>>> import numpy as np
>>> np.set_printoptions(precision=2, suppress=True, linewidth=160)
>>> J = np.arange(72).reshape(9, 8) + 5
>>> print(J)
[[ 5  6  7  8  9 10 11 12]
 [13 14 15 16 17 18 19 20]
 [21 22 23 24 25 26 27 28]
 [29 30 31 32 33 34 35 36]
 [37 38 39 40 41 42 43 44]
 [45 46 47 48 49 50 51 52]
 [53 54 55 56 57 58 59 60]
 [61 62 63 64 65 66 67 68]
 [69 70 71 72 73 74 75 76]]
>>> Uu, s, VT = np.linalg.svd(J)
>>> vecs = VT[:(s > 1e-8).sum()]
>>> rng = np.random.default_rng(7)
>>> x0 = J[3] + 2 * J[5] + rng.integers(2) * np.eye(8)[0]
>>> print(x0)
[120. 122. 125. 128. 131. 134. 137. 140.]
>>> print(np.diag(vecs.T @ vecs))
[0.42 0.27 0.18 0.13 0.13 0.18 0.27 0.42]
>>> print(np.linalg.matrix_rank(np.vstack([J, x0])))
3
>>> rk = np.linalg.matrix_rank(J)
>>> print(rk)
2
>>> null = np.linalg.svd(J)[2][rk:].T
>>> print(null.shape)
(8, 6)
>>> print([int(np.linalg.matrix_rank(J[:i])) for i in range(1, len(J) + 1)])
[1, 2, 2, 2, 2, 2, 2, 2, 2]
>>> print(np.linalg.matrix_rank(J.T @ J), np.linalg.matrix_rank(J @ J.T))
2 2
>>> W1 = np.array([[2, 2, 3, 0],
...     [2, 3, 2, 3],
...     [0, 2, 1, 3],
...     [2, 1, 2, 1],
...     [1, 0, 2, 1],
...     [1, 2, 3, 0],
...     [2, 1, 1, 1],
...     [0, 1, 0, 3]])
>>> beta = np.array([5, 1, 1, 5])
>>> act = np.maximum(J @ W1 + beta, 0)
>>> print(act)
[[  84   94  110  108]
 [ 164  190  222  204]
 [ 244  286  334  300]
 [ 324  382  446  396]
 [ 404  478  558  492]
 [ 484  574  670  588]
 [ 564  670  782  684]
 [ 644  766  894  780]
 [ 724  862 1006  876]]
>>> print((act > 0).mean(axis=0))
[1. 1. 1. 1.]
>>> print(np.linalg.matrix_rank(act))
2
>>> print((act > 0).astype(int))
[[1 1 1 1]
 [1 1 1 1]
 [1 1 1 1]
 [1 1 1 1]
 [1 1 1 1]
 [1 1 1 1]
 [1 1 1 1]
 [1 1 1 1]
 [1 1 1 1]]
>>> W2 = np.array([[3, -2, 2], [-2, 1, -3], [1, -1, -2], [2, 2, -1]])
>>> print(W1 @ W2)
[[  5  -5  -8]
 [  8   3 -12]
 [  3   7 -11]
 [  8  -3  -4]
 [  7  -2  -3]
 [  2  -3 -10]
 [  7  -2  -2]
 [  4   7  -6]]
>>> print(act @ W2)
[[  390    32  -442]
 [  742    48  -890]
 [ 1094    64 -1338]
 [ 1446    80 -1786]
 [ 1798    96 -2234]
 [ 2150   112 -2682]
 [ 2502   128 -3130]
 [ 2854   144 -3578]
 [ 3206   160 -4026]]
>>> Y = J / np.linalg.norm(J, axis=1, keepdims=True)
>>> G = Y @ Y.T
>>> print(np.argwhere(np.triu(np.abs(G) > 0.95, 1)))
[[0 1]
 [0 2]
 [0 3]
 [0 4]
 [0 5]
 [0 6]
 [0 7]
 [0 8]
 [1 2]
 [1 3]
 [1 4]
 [1 5]
 [1 6]
 [1 7]
 [1 8]
 [2 3]
 [2 4]
 [2 5]
 [2 6]
 [2 7]
 [2 8]
 [3 4]
 [3 5]
 [3 6]
 [3 7]
 [3 8]
 [4 5]
 [4 6]
 [4 7]
 [4 8]
 [5 6]
 [5 7]
 [5 8]
 [6 7]
 [6 8]
 [7 8]]
>>> print(G)
[[1.   0.99 0.99 0.98 0.98 0.98 0.98 0.97 0.97]
 [0.99 1.   1.   1.   1.   1.   1.   0.99 0.99]
 [0.99 1.   1.   1.   1.   1.   1.   1.   1.  ]
 [0.98 1.   1.   1.   1.   1.   1.   1.   1.  ]
 [0.98 1.   1.   1.   1.   1.   1.   1.   1.  ]
 [0.98 1.   1.   1.   1.   1.   1.   1.   1.  ]
 [0.98 1.   1.   1.   1.   1.   1.   1.   1.  ]
 [0.97 0.99 1.   1.   1.   1.   1.   1.   1.  ]
 [0.97 0.99 1.   1.   1.   1.   1.   1.   1.  ]]
>>> print((np.abs(G) > 0.9).astype(int))
[[1 1 1 1 1 1 1 1 1]
 [1 1 1 1 1 1 1 1 1]
 [1 1 1 1 1 1 1 1 1]
 [1 1 1 1 1 1 1 1 1]
 [1 1 1 1 1 1 1 1 1]
 [1 1 1 1 1 1 1 1 1]
 [1 1 1 1 1 1 1 1 1]
 [1 1 1 1 1 1 1 1 1]
 [1 1 1 1 1 1 1 1 1]]
>>> print((G - 2 * np.eye(9)).round(6).argmax(axis=1))
[1 2 3 4 5 6 7 8 7]
>>> u = np.array([0, 0, -2, 0, 2, 1, 0])
>>> data = np.outer(rng.normal(size=27), u) + 0.05 * rng.normal(size=(27, 7))
>>> print(data.round(2) + 0)
[[ 0.    0.01 -0.67 -0.02  0.55  0.26  0.05]
 [-0.04  0.    0.59 -0.03 -0.55 -0.27  0.  ]
 [-0.06  0.    1.85 -0.08 -1.74 -0.88 -0.03]
 [ 0.1   0.04  0.85  0.   -0.88 -0.46  0.03]
 [ 0.    0.03  2.06 -0.03 -1.97 -1.01  0.01]
 [-0.06 -0.03 -0.13  0.04  0.18 -0.01 -0.04]
 [ 0.03 -0.1  -2.7   0.    2.74  1.37 -0.02]
 [-0.02 -0.01  1.06 -0.02 -1.   -0.47 -0.01]
 [-0.01 -0.06  1.24 -0.02 -1.18 -0.59  0.  ]
 [ 0.03 -0.02 -0.93  0.    1.01  0.43  0.02]
 [-0.08 -0.1  -0.73 -0.04  0.72  0.47 -0.04]
 [-0.03  0.01 -0.19 -0.01  0.2   0.14  0.03]
 [-0.05  0.    1.86 -0.05 -1.85 -0.97  0.05]
 [ 0.01  0.    0.03 -0.01 -0.16 -0.09  0.02]
 [-0.11  0.04 -1.48  0.04  1.35  0.73  0.01]
 [-0.08  0.06  2.76  0.   -2.7  -1.35 -0.05]
 [ 0.05 -0.03  0.91 -0.04 -0.95 -0.52  0.06]
 [-0.01  0.05  3.8  -0.03 -3.82 -1.93  0.  ]
 [-0.02 -0.01  2.51 -0.04 -2.5  -1.32 -0.05]
 [ 0.02  0.07  3.61 -0.01 -3.72 -1.93  0.04]
 [ 0.    0.    0.43  0.02 -0.5  -0.24 -0.06]
 [-0.06  0.07  2.51  0.01 -2.54 -1.29 -0.03]
 [ 0.03 -0.02 -0.55  0.    0.6   0.31  0.02]
 [-0.03 -0.07 -0.27  0.05  0.31  0.18  0.04]
 [ 0.04  0.05  0.35  0.08 -0.44 -0.14  0.02]
 [ 0.04  0.09  5.11 -0.06 -5.12 -2.48 -0.05]
 [ 0.    0.04  1.   -0.11 -1.06 -0.54 -0.01]]
>>> Xs = (data - data.mean(axis=0)) / data.std(axis=0)
>>> print(Xs.std(axis=0))
[1. 1. 1. 1. 1. 1. 1.]
>>> print(np.argwhere(np.abs(Xs) > 2))
[[ 3  0]
 [ 6  1]
 [ 6  2]
 [ 6  4]
 [ 6  5]
 [10  1]
 [14  0]
 [24  3]
 [25  2]
 [25  4]
 [25  5]
 [26  3]]
>>> beta = np.linalg.lstsq(np.delete(Xs, 5, axis=1), Xs[:, 5])[0]
>>> print(round(1 - np.var(Xs[:, 5] - np.delete(Xs, 5, axis=1) @ beta), 2))
1.0
>>> print(np.abs(beta).argmax())
4
